>>> import numpy as np
>>> np.set_printoptions(suppress=True, linewidth=100)
>>> A2 = np.array([[-3, 3, 4], [9, -1, 1], [-4, -5, -1]])
>>> A2[-1] = A2[0]
>>> M = A2 + 0.1 * np.eye(3)
>>> M
array([[-2.9,  3. ,  4. ],
       [ 9. , -0.9,  1. ],
       [-3. ,  3. ,  4.1]])
>>> Uu, s, Vt = np.linalg.svd(M)
>>> np.argmax(s[:-1] / (s[1:] + 1e-6)) + 1
np.int64(2)
>>> A2 = Uu[:, :2] @ np.diag(s[:2]) @ Vt[:2]
>>> np.round(np.linalg.norm(M - A2, 2), 1), round(s[2], 1)
(np.float64(0.0), np.float64(0.0))
>>> round(np.linalg.norm(M - A2) / np.linalg.norm(M), 1)
np.float64(0.0)
>>> np.linalg.matrix_rank(A2)
np.int64(2)
>>> np.round(np.abs(M - A2).max(), 1)
np.float64(0.0)
>>> Uu, s, Vt = np.linalg.svd(M, full_matrices=False)
>>> s.round(1) + 0
array([10.6,  6.3,  0. ])
>>> (s > 1e-8).sum()
np.int64(3)
>>> rng = np.random.default_rng(6867)
>>> idx = rng.permutation(3)
>>> idx
array([0, 1, 2])
>>> A2 = M[idx][:, idx]
>>> A2
array([[-2.9,  3. ,  4. ],
       [ 9. , -0.9,  1. ],
       [-3. ,  3. ,  4.1]])
>>> np.allclose(A2, M)
True
>>> np.round(np.sort(np.abs(np.linalg.eigvals(A2))), 1)
array([0.1, 5.5, 5.7])
>>> Q, vecs = np.linalg.qr(A2[:, :2])[0], np.linalg.qr(A2[:, 2:])[0]
>>> s = np.linalg.svd(Q.T @ vecs, compute_uv=False)
>>> (s > 0.9).sum()
np.int64(1)
>>> s.round(1)
array([1.])
>>> np.round(np.degrees(np.arccos(s.clip(0, 1))), 1)
array([0.9])
>>> Q, vecs = np.linalg.qr(M[:, :1])[0], np.linalg.qr(M[:, 1:])[0]
>>> s = np.linalg.svd(Q.T @ vecs, compute_uv=False)
>>> s.round(1)
array([1.])
>>> arr = np.load("case18.npy")
>>> arr
array([[ 0,  0,  0,  0],
       [ 6, -9,  0,  9],
       [ 0,  0,  0,  0],
       [-4,  6,  0, -6]])
>>> # 2 blocks once reordered
>>> np.linalg.matrix_power(arr, 3)
array([[    0,     0,     0,     0],
       [ 1350, -2025,     0,  2025],
       [    0,     0,     0,     0],
       [ -900,  1350,     0, -1350]])
>>> (arr - arr.T) / 2
array([[ 0. , -3. ,  0. ,  2. ],
       [ 3. ,  0. ,  0. ,  1.5],
       [ 0. ,  0. ,  0. ,  0. ],
       [-2. , -1.5,  0. ,  0. ]])
>>> np.round(np.sort(np.abs(np.linalg.eigvals(arr))), 1)
array([ 0.,  0.,  0., 15.])
>>> np.round(np.abs(np.linalg.eigvals(arr)).max(), 1)
np.float64(15.0)
>>> (arr + arr.T) / 2
array([[ 0. ,  3. ,  0. , -2. ],
       [ 3. , -9. ,  0. ,  7.5],
       [ 0. ,  0. ,  0. ,  0. ],
       [-2. ,  7.5,  0. , -6. ]])
